$ ipython --no-banner

In [1]: import numpy as np

In [2]: np.set_printoptions(suppress=True, linewidth=100)

In [3]: def tidy(a):
   ...:     return np.round(a, 2) + 0
   ...: 

In [4]: feats = np.array([[6.0, 4.0, -4.0, 2.0],
   ...:     [4.0, 6.0, -4.0, 2.0],
   ...:     [-4.0, -4.0, 6.0, -2.0],
   ...:     [2.0, 2.0, -2.0, 3.0]])

In [5]: x = np.array([1, 2, 1, 0])

In [6]: rhs = feats @ x

In [7]: c, lr = np.zeros(4), 1 / np.linalg.norm(feats, 2) ** 2

In [8]: for i in range(30):
   ...:     c -= lr * feats.T @ (feats @ c - rhs)
   ...:     if i % 10 == 0: print(i, round(np.linalg.norm(feats @ c - rhs), 2))
   ...: 
0 4.29
10 3.59
20 3.0

In [9]: tidy(c)
Out[9]: array([0.78, 1.19, 0.06, 0.18])

In [10]: tidy(np.linalg.cond(feats))
Out[10]: np.float64(7.5)

In [11]: f = np.array([2, 0, 0, 1])

In [12]: B = feats + np.outer(f, np.eye(4)[2])

In [13]: np.linalg.matrix_rank(B - feats)
Out[13]: np.int64(1)

In [14]: data = np.load("run14.npy")

In [15]: tidy(data)
Out[15]: 
array([[ 3.8 , -2.3 ,  2.3 ],
       [-1.77,  0.48, -4.65],
       [ 0.96,  0.12,  4.9 ],
       [-0.96,  1.44,  4.69],
       [ 2.11, -0.76,  4.47],
       [-2.38,  0.97, -4.29],
       [ 2.5 , -2.35, -3.64],
       [ 1.73, -1.92, -4.28],
       [ 2.23, -2.21, -3.89],
       [ 0.48,  0.47,  4.95],
       [ 2.76, -1.29,  3.96],
       [-4.02,  2.92,  0.54],
       [ 1.87, -0.56,  4.6 ],
       [ 2.42, -2.31, -3.72],
       [-1.92,  2.03,  4.14],
       [ 1.05,  0.06,  4.89],
       [-3.76,  2.26, -2.4 ],
       [-4.1 ,  2.86, -0.13],
       [ 4.1 , -2.85,  0.2 ],
       [ 4.09, -2.88,  0.  ],
       [-3.38,  2.78,  2.42],
       [-0.61,  1.21,  4.81],
       [-0.86, -0.2 , -4.92],
       [ 4.1 , -2.77,  0.73],
       [-4.08,  2.7 , -1.06],
       [-1.5 ,  1.78,  4.43],
       [-3.13,  1.62, -3.55]])

In [16]: # looks like rank 2

In [17]: Xc = data - data.mean(axis=0)

In [18]: evecs = np.linalg.svd(Xc)[2][:2]

In [19]: B = Xc - Xc @ evecs.T @ evecs

In [20]: np.linalg.norm(B, axis=1).round(6).argmax()
Out[20]: np.int64(0)

In [21]: tidy(np.linalg.norm(B) / np.linalg.norm(Xc))
Out[21]: np.float64(0.0)

In [22]: tidy(B.std(axis=0))
Out[22]: array([0., 0., 0.])

In [23]: left, sigma, Vh = np.linalg.svd(data)

In [24]: evecs = Vh[:(sigma > 1e-8).sum()]

In [25]: rng = np.random.default_rng(733)

In [26]: x = data[18] + -2 * data[5] + rng.integers(2) * np.eye(3)[0]

In [27]: tidy(x)
Out[27]: array([ 9.86, -4.8 ,  8.78])

In [28]: tidy(np.linalg.norm(x - evecs.T @ evecs @ x))
Out[28]: np.float64(0.57)

In [29]: np.allclose(evecs.T @ evecs @ x, x)
Out[29]: False

In [30]: np.linalg.matrix_rank(np.vstack([data, x]))
Out[30]: np.int64(3)

In [31]: tidy(evecs.T @ evecs)
Out[31]: 
array([[ 0.67, -0.46,  0.08],
       [-0.46,  0.34,  0.11],
       [ 0.08,  0.11,  0.98]])

In [32]: gram = np.cov(data, rowvar=False)

In [33]: tidy(np.median(data, axis=0))
Out[33]: array([0.48, 0.12, 0.54])

In [34]: gram.shape
Out[34]: (3, 3)

In [35]: tidy(gram)
Out[35]: 
array([[ 7.85, -5.32,  1.3 ],
       [-5.32,  3.96,  1.34],
       [ 1.3 ,  1.34, 13.8 ]])

In [36]: left, sigma = np.linalg.svd(data)
Traceback (most recent call last):
  Cell In[36], line 1
    left, sigma = np.linalg.svd(data)
ValueError: too many values to unpack (expected 2)


In [37]: left, sigma, Vh = np.linalg.svd(data, full_matrices=False)

In [38]: tidy(sigma / sigma[0])
Out[38]: array([1.  , 0.89, 0.  ])

In [39]: tidy(sigma)
Out[39]: array([19.37, 17.32,  0.  ])

In [40]: tidy(left.T @ left)
Out[40]: 
array([[1., 0., 0.],
       [0., 1., 0.],
       [0., 0., 1.]])

In [41]: tidy(np.cumsum(sigma ** 2) / np.sum(sigma ** 2))
Out[41]: array([0.56, 1.  , 1.  ])

In [42]: left.shape, sigma.shape, Vh.shape
Out[42]: ((27, 3), (3,), (3, 3))
